% python3 -q
>>> import numpy as np
>>> import numpy.linalg as la
>>> np.set_printoptions(precision=1, suppress=True, linewidth=200, legacy="1.25")
>>> def rd(a):
...     return np.round(a, 1) + 0
... 
>>> m1 = np.array([[-3, -2, -3, -6, -2, -1],
...     [1, -2, 2, -6, -2, 3],
...     [-2, -1, -1, 0, 0, 1],
...     [-1, -3, 0, 3, 1, -2]])
>>> print(rd(la.norm(m1) ** 2 / la.norm(m1, 2) ** 2))
1.5
>>> x0 = np.array([3, 0, 3, 1, 1, 2])
>>> (m1 @ x0).argmax()
1
>>> (m1 * x0).sum(axis=1)
array([-28,   7,  -7,  -3])
>>> np.einsum("ij,j->i", m1, x0)
array([-28,   7,  -7,  -3])
>>> def softmax(z):
...     e = np.exp(z - z.max(axis=-1, keepdims=True))
...     return e / e.sum(axis=-1, keepdims=True)
... 
>>> print(rd(softmax(m1[0] + -2)))
[0.1 0.2 0.1 0.  0.2 0.5]
>>> rd(softmax(m1).sum(axis=1))
array([1., 1., 1., 1.])
>>> rd(softmax(m1[0]))
array([0.1, 0.2, 0.1, 0. , 0.2, 0.5])
>>> att = m1 @ m1.T / np.sqrt(6)
>>> rd(softmax(att + np.triu(np.full(att.shape, -np.inf), 1)))
array([[1. , 0. , 0. , 0. ],
       [0. , 1. , 0. , 0. ],
       [0.8, 0. , 0.2, 0. ],
       [0. , 0. , 0. , 1. ]])
>>> softmax(att).round(6).argmax(axis=1)
array([0, 1, 0, 3])
>>> rd(softmax(att))
array([[1. , 0. , 0. , 0. ],
       [0. , 1. , 0. , 0. ],
       [0.7, 0. , 0.2, 0. ],
       [0. , 0. , 0. , 1. ]])
>>> rng = np.random.default_rng(706)
>>> th = np.sort(rng.uniform(-2, 2, 32))
>>> A = np.c_[th, th ** 2, th ** 3] @ np.array([[2, 2, 3], [2, 1, 0], [3, 3, 1]])
>>> rd(A)
array([[-17.8, -21.5, -12.9],
       [-12.5, -15.4, -10.1],
       [ -8.7, -10.9,  -7.9],
       [ -7. ,  -9. ,  -6.9],
       [ -5.3,  -6.9,  -5.8],
       [ -5.3,  -6.9,  -5.8],
       [ -4.1,  -5.4,  -4.9],
       [ -3.8,  -5. ,  -4.7],
       [ -3.5,  -4.7,  -4.5],
       [ -2.3,  -3.1,  -3.3],
       [ -1.8,  -2.4,  -2.8],
       [ -1.5,  -2. ,  -2.5],
       [ -1.2,  -1.7,  -2.2],
       [ -1. ,  -1.3,  -1.8],
       [ -0.8,  -1. ,  -1.5],
       [ -0.6,  -0.8,  -1.2],
       [ -0.5,  -0.6,  -0.9],
       [  0. ,   0. ,  -0.1],
       [  0.1,   0.1,   0.2],
       [  0.7,   0.7,   0.8],
       [  2.2,   1.9,   1.8],
       [  8.8,   7.6,   4.7],
       [ 10.2,   8.8,   5.2],
       [ 11.6,  10. ,   5.8],
       [ 12.5,  10.8,   6.1],
       [ 17.2,  15. ,   7.7],
       [ 19.4,  17. ,   8.5],
       [ 24.3,  21.4,  10.2],
       [ 25.7,  22.6,  10.6],
       [ 27.7,  24.5,  11.3],
       [ 34.1,  30.2,  13.4],
       [ 35.6,  31.7,  13.9]])
>>> cen = A - A.mean(axis=0)
>>> vecs = la.svd(cen)[2][:1]
>>> out = cen - cen @ vecs.T @ vecs
>>> rd((cen @ vecs.T).std(axis=0))
array([19.5])
>>> rd(out.std(axis=0))
array([0.8, 0.4, 1.1])
